% ipython --no-banner

In [1]: import numpy as np

In [2]: np.set_printoptions(precision=3, suppress=True, linewidth=140, sign=" ")

In [3]: tidy = lambda a: np.round(a, 3) + 0

In [4]: arr = np.load("mat.npy")

In [5]: arr
Out[5]: 
array([[  2,   9,   6,   3,   6],
       [  6,   3,   5,   8,   3],
       [  7,   4,   9,   8,   3],
       [  4,   0,   5,   6,   6],
       [ 32,  24,  31,  43,  21]])

In [6]: # null space of dimension 1

In [7]: Uu, sig, vt = np.linalg.svd(arr)

In [8]: V = vt[:(sig > 1e-8).sum()]

In [9]: rng = np.random.default_rng(567350)

In [10]: vec = arr[1] + 4 * arr[2] + rng.integers(2) * np.eye(5)[4]

In [11]: vec
Out[11]: array([ 34.,  19.,  41.,  40.,  16.])

In [12]: np.allclose(V.T @ V @ vec, vec)
Out[12]: False

In [13]: np.linalg.matrix_rank(np.vstack([arr, vec]))
Out[13]: np.int64(5)

In [14]: J = np.loadtxt("data.csv", delimiter=",")

In [15]: J
Out[15]: 
array([[ 14.,   8.,   7.,   8.],
       [  8.,  11.,   6.,   6.],
       [  7.,   6.,  10.,   7.],
       [  8.,   6.,   7.,   6.]])

In [16]: # symmetric

In [17]: ev, V = np.linalg.eigh(J)

In [18]: vec = np.array([1, -3, -1, 0])

In [19]: (np.sign(V[:, -1].round(6)) == np.sign(V[0, -1].round(6))).astype(int)
Out[19]: array([ 1,  1,  1,  1])

In [20]: tidy(np.linalg.eigvalsh(J[1:, 1:]))
Out[20]: array([  0.479,   4.685,  21.836])

In [21]: tidy(vec @ J @ vec / (vec @ vec)), tidy(ev[0]), tidy(ev[-1])
Out[21]: (np.float64(8.818), np.float64(0.0), np.float64(31.714))

In [22]: tidy(V * np.abs(ev) @ V.T)
Out[22]: 
array([[ 14.,   8.,   7.,   8.],
       [  8.,  11.,   6.,   6.],
       [  7.,   6.,  10.,   7.],
       [  8.,   6.,   7.,   6.]])

In [23]: print(np.abs(J).sum(axis=1).max(), tidy(np.abs(ev).max()))
37.0 31.714

In [24]: def softmax(z):
    ...:     e = np.exp(z - z.max(axis=-1, keepdims=True))
    ...:     return e / e.sum(axis=-1, keepdims=True)
    ...: 

In [25]: tidy(softmax(10 * arr[4]))
Out[25]: array([ 0.,  0.,  0.,  1.,  0.])

In [26]: tidy(softmax(arr).sum(axis=1))
Out[26]: array([ 1.,  1.,  1.,  1.,  1.])

In [27]: tidy(softmax(arr[4]))
Out[27]: array([ 0.,  0.,  0.,  1.,  0.])

In [28]: S = arr @ arr.T / np.sqrt(5)

In [29]: softmax(S)[4] @ arr
Out[29]: array([ 32.,  24.,  31.,  43.,  21.])

In [30]: tidy(softmax(S))
Out[30]: 
array([[ 0.,  0.,  0.,  0.,  1.],
       [ 0.,  0.,  0.,  0.,  1.],
       [ 0.,  0.,  0.,  0.,  1.],
       [ 0.,  0.,  0.,  0.,  1.],
       [ 0.,  0.,  0.,  0.,  1.]])

In [31]: softmax(S).round(6).argmax(axis=1)
Out[31]: array([ 4,  4,  4,  4,  4])
